$ python3 -q
>>> import numpy as np
>>> from numpy import linalg as LA
>>> np.set_printoptions(precision=1, suppress=True, linewidth=140)
>>> feats = np.loadtxt("a.csv", delimiter=",")
>>> feats
array([[ 0.4,  0.4, -0.3,  0.9,  0. ,  0.1, -1.9,  1.2],
       [ 0.1, -0.2, -1.5, -0.3, -0.9, -0.6,  2.1,  0.3],
       [-0.2, -1.5, -0.5,  0.2,  0. ,  0.7,  0.2,  0.6],
       [-0.3,  0.1,  0.7,  1. ,  1.3, -0.1,  0.7,  0.3],
       [-1.8, -0.6,  0.5, -1. ,  0.9,  0.8, -0.6,  1.2],
       [ 0.7,  0. ,  0.7,  0.4, -0.6, -0.7, -0.4, -0.5]])
>>> def softmax(z):
...     e = np.exp(z - z.max(axis=-1, keepdims=True))
...     return e / e.sum(axis=-1, keepdims=True)
... 
>>> softmax(feats[3] + 3)
array([0.1, 0.1, 0.1, 0.2, 0.3, 0.1, 0.1, 0.1])
>>> softmax(feats).sum(axis=1)
array([1., 1., 1., 1., 1., 1.])
>>> att = feats @ feats.T / np.sqrt(8)
>>> softmax(att)[3] @ feats
array([-0.3, -0.2,  0.3,  0.4,  0.6,  0.1,  0.2,  0.5])
>>> np.round(softmax(att), 1) + 0
array([[0.7, 0. , 0.1, 0.1, 0.1, 0.1],
       [0. , 0.8, 0.1, 0. , 0. , 0. ],
       [0.1, 0.2, 0.4, 0.1, 0.2, 0.1],
       [0.1, 0.1, 0.1, 0.5, 0.2, 0.1],
       [0.1, 0. , 0.1, 0.1, 0.8, 0. ],
       [0.2, 0.1, 0.1, 0.1, 0.1, 0.4]])
>>> np.round(softmax(att + np.triu(np.full(att.shape, -np.inf), 1)), 1) + 0
array([[1. , 0. , 0. , 0. , 0. , 0. ],
       [0. , 1. , 0. , 0. , 0. , 0. ],
       [0.2, 0.3, 0.6, 0. , 0. , 0. ],
       [0.1, 0.1, 0.2, 0.6, 0. , 0. ],
       [0.1, 0. , 0.1, 0.1, 0.8, 0. ],
       [0.2, 0.1, 0.1, 0.1, 0.1, 0.4]])
>>> ang = np.radians(60)
>>> Rm = np.eye(8)
>>> Rm[3, 3] = Rm[0, 0] = np.cos(ang)
>>> Rm[3, 0], Rm[0, 3] = -np.sin(ang), np.sin(ang)
>>> Rm
array([[ 0.5,  0. ,  0. ,  0.9,  0. ,  0. ,  0. ,  0. ],
       [ 0. ,  1. ,  0. ,  0. ,  0. ,  0. ,  0. ,  0. ],
       [ 0. ,  0. ,  1. ,  0. ,  0. ,  0. ,  0. ,  0. ],
       [-0.9,  0. ,  0. ,  0.5,  0. ,  0. ,  0. ,  0. ],
       [ 0. ,  0. ,  0. ,  0. ,  1. ,  0. ,  0. ,  0. ],
       [ 0. ,  0. ,  0. ,  0. ,  0. ,  1. ,  0. ,  0. ],
       [ 0. ,  0. ,  0. ,  0. ,  0. ,  0. ,  1. ,  0. ],
       [ 0. ,  0. ,  0. ,  0. ,  0. ,  0. ,  0. ,  1. ]])
>>> out = feats @ Rm.T
>>> out
array([[ 1. ,  0.4, -0.3,  0.1,  0. ,  0.1, -1.9,  1.2],
       [-0.2, -0.2, -1.5, -0.2, -0.9, -0.6,  2.1,  0.3],
       [ 0.1, -1.5, -0.5,  0.3,  0. ,  0.7,  0.2,  0.6],
       [ 0.7,  0.1,  0.7,  0.8,  1.3, -0.1,  0.7,  0.3],
       [-1.8, -0.6,  0.5,  1.1,  0.9,  0.8, -0.6,  1.2],
       [ 0.7,  0. ,  0.7, -0.4, -0.6, -0.7, -0.4, -0.5]])
>>> np.abs(out - feats).max(axis=0)
array([1. , 0. , 0. , 2.1, 0. , 0. , 0. , 0. ])
